$ python3 -q
>>> import numpy as np
>>> from numpy import linalg as LA
>>> np.set_printoptions(suppress=True, linewidth=120)
>>> def rnd(a):
...     return np.round(a, 3) + 0
... 
>>> K = np.diag(np.array([-6, -8])) + 3 * np.eye(2, k=1) + 3 * np.eye(2, k=-1)
>>> K
array([[-6.,  3.],
       [ 3., -8.]])
>>> ev, evecs = LA.eigh(K)
>>> ev.sum(), np.trace(K)
(np.float64(-14.0), np.float64(-14.0))
>>> rnd(evecs.T @ K @ evecs)
array([[-10.162,   0.   ],
       [  0.   ,  -3.838]])
>>> rnd(evecs @ np.diag(ev) @ evecs.T)
array([[-6.,  3.],
       [ 3., -8.]])
>>> np.unique(ev.round(6) + 0, return_counts=True)[1]
array([1, 1])
>>> rnd(LA.eigvalsh(K @ K))
array([ 14.728, 103.272])
>>> rnd(np.abs(evecs[:, -1]))
array([0.811, 0.585])
>>> def softmax(z):
...     e = np.exp(z - z.max(axis=-1, keepdims=True))
...     return e / e.sum(axis=-1, keepdims=True)
... 
>>> rnd(softmax(K[1]))
array([1., 0.])
>>> scores = K @ K.T / np.sqrt(2)
>>> softmax(scores).round(6).argmax(axis=1)
array([0, 1])
>>> m1 = np.load("arr.npy")
>>> m1
array([[  7.829,  -1.247,  -7.694,  -6.247],
       [  3.504,  -0.862,  -4.398,  -4.615],
       [  9.162,  -3.018, -10.107,  -2.595]])
>>> np.count_nonzero(m1)
np.int64(12)
>>> rnd(m1.sum(axis=1))
array([-7.359, -6.371, -6.558])
>>> rnd(LA.svd(m1, compute_uv=False))
array([20.001,  4.001,  0.8  ])
>>> rnd(LA.norm(m1))
np.float64(20.412)
>>> U, s, VT = LA.svd(m1, full_matrices=False)
>>> rnd(VT @ VT.T)
array([[1., 0., 0.],
       [0., 1., 0.],
       [0., 0., 1.]])
>>> rnd(s / s[0])
array([1.  , 0.2 , 0.04])
>>> rnd(np.abs(VT[0]))
array([0.626, 0.159, 0.67 , 0.367])
>>> rnd(s)
array([20.001,  4.001,  0.8  ])
>>> rnd(U.T @ m1 @ VT.T)
array([[20.001,  0.   ,  0.   ],
       [ 0.   ,  4.001,  0.   ],
       [ 0.   ,  0.   ,  0.8  ]])
>>> (s > 1e-8).sum()
np.int64(3)
>>> rnd(U.T @ U)
array([[1., 0., 0.],
       [0., 1., 0.],
       [0., 0., 1.]])
>>> cov = m1.T @ m1
>>> rnd(LA.eigvalsh(cov)[::-1])
array([400.024,  16.004,   0.641,   0.   ])
>>> (m1 @ m1.T).shape
(3, 3)
>>> rnd(np.trace(cov)), rnd((m1 ** 2).sum())
(np.float64(416.669), np.float64(416.669))
>>> m1.reshape(-1, 2)
array([[  7.829,  -1.247],
       [ -7.694,  -6.247],
       [  3.504,  -0.862],
       [ -4.398,  -4.615],
       [  9.162,  -3.018],
       [-10.107,  -2.595]])
>>> m1.ravel(order="F")
array([  7.829,   3.504,   9.162,  -1.247,  -0.862,  -3.018,  -7.694,  -4.398, -10.107,  -6.247,  -4.615,  -2.595])
>>> t3 = m1.reshape(3, 2, -1)
>>> t3.shape
(3, 2, 2)
>>> np.einsum("ihd,jhd->hij", t3, t3).shape
(2, 3, 3)
>>> t3[:, 0]
array([[ 7.829, -1.247],
       [ 3.504, -0.862],
       [ 9.162, -3.018]])
>>> t3.transpose(1, 0, 2)
array([[[  7.829,  -1.247],
        [  3.504,  -0.862],
        [  9.162,  -3.018]],

       [[ -7.694,  -6.247],
        [ -4.398,  -4.615],
        [-10.107,  -2.595]]])
>>> rnd(t3.sum(axis=1))
array([[ 0.135, -7.494],
       [-0.894, -5.477],
       [-0.945, -5.613]])
>>> vec = np.array([0, 2, 4, 8])
>>> LA.norm(m1 @ vec) <= LA.norm(m1, 2) * LA.norm(vec) + 1e-9
np.True_
>>> rnd(m1 @ (2 * vec))
array([-166.492, -112.472, -134.448])
>>> rnd(m1 @ np.ones(4))
array([-7.359, -6.371, -6.558])
>>> rnd(m1 @ vec)
array([-83.246, -56.236, -67.224])
>>> rnd((m1 * vec).sum(axis=1))
array([-83.246, -56.236, -67.224])
>>> rnd(np.einsum("ij,j->i", m1, vec))
array([-83.246, -56.236, -67.224])
>>> (m1 @ vec).argmax()
np.int64(1)
>>> J = np.array([[0, 3, 3, 0], [0, 0, 0, 0], [0, 1, 0, 1]])
>>> J
array([[0, 3, 3, 0],
       [0, 0, 0, 0],
       [0, 1, 0, 1]])
>>> rnd(LA.norm(J, axis=1))
array([4.243, 0.   , 1.414])
>>> rnd(LA.norm(J) ** 2 / LA.norm(J, 2) ** 2)
np.float64(1.079)
>>> rnd(LA.norm(J[1], 1)), rnd(LA.norm(J[1], np.inf))
(np.float64(0.0), np.float64(0.0))
>>> J[1] @ J[0]
np.int64(0)
>>> rnd(LA.norm(J, axis=0))
array([0.   , 3.162, 3.   , 1.   ])
>>> cov = J.T @ J
>>> rnd(LA.svd(J, compute_uv=False) ** 2)
array([18.544,  1.456,  0.   ])
>>> np.diag(cov)
array([ 0, 10,  9,  1])
>>> U, s, VT = LA.svd(J)
>>> rnd(s)
array([4.306, 1.207, 0.   ])
>>> np.argmax(s[:-1] / (s[1:] + 1e-6)) + 1
np.int64(2)
>>> A2 = U[:, :2] @ np.diag(s[:2]) @ VT[:2]
>>> rnd(np.abs(J - A2).max())
np.float64(0.0)
>>> LA.matrix_rank(A2)
np.int64(2)
>>> LA.matrix_rank(J, rtol=0.05)
np.int64(2)
>>> X = np.loadtxt("test6.csv", delimiter=",")
>>> X
array([[ 1.,  0.,  0.],
       [-2.,  1.,  0.],
       [ 0.,  0.,  1.]])
>>> Q = X.astype(float).copy()
>>> for j in range(3):
...     Q[:, j] -= Q[:, :j] @ (Q[:, :j].T @ Q[:, j])
...     Q[:, j] /= LA.norm(Q[:, j])
... 
>>> rnd(Q.T @ X)
array([[ 2.236, -0.894,  0.   ],
       [ 0.   ,  0.447,  0.   ],
       [ 0.   ,  0.   ,  1.   ]])
>>> rnd(Q)
array([[ 0.447,  0.894,  0.   ],
       [-0.894,  0.447,  0.   ],
       [ 0.   ,  0.   ,  1.   ]])
>>> f = np.array([2, 3, 3])
>>> A2 = Q + np.outer(f, np.eye(3)[2])
>>> rnd(A2)
array([[ 0.447,  0.894,  2.   ],
       [-0.894,  0.447,  3.   ],
       [ 0.   ,  0.   ,  4.   ]])
>>> rnd(LA.det(A2) / LA.det(Q)), rnd(1 + LA.solve(Q, f)[2])
(np.float64(4.0), np.float64(4.0))
>>> LA.matrix_rank(LA.inv(A2) - LA.inv(Q), tol=1e-8)
np.int64(1)
>>> rnd(softmax(10 * A2[0]))
array([0., 0., 1.])
>>> rnd(softmax(A2).sum(axis=1))
array([1., 1., 1.])
>>> scores = A2 @ A2.T / np.sqrt(3)
>>> rnd(softmax(scores + np.triu(np.full(scores.shape, -np.inf), 1)))
array([[1.   , 0.   , 0.   ],
       [0.09 , 0.91 , 0.   ],
       [0.009, 0.09 , 0.902]])
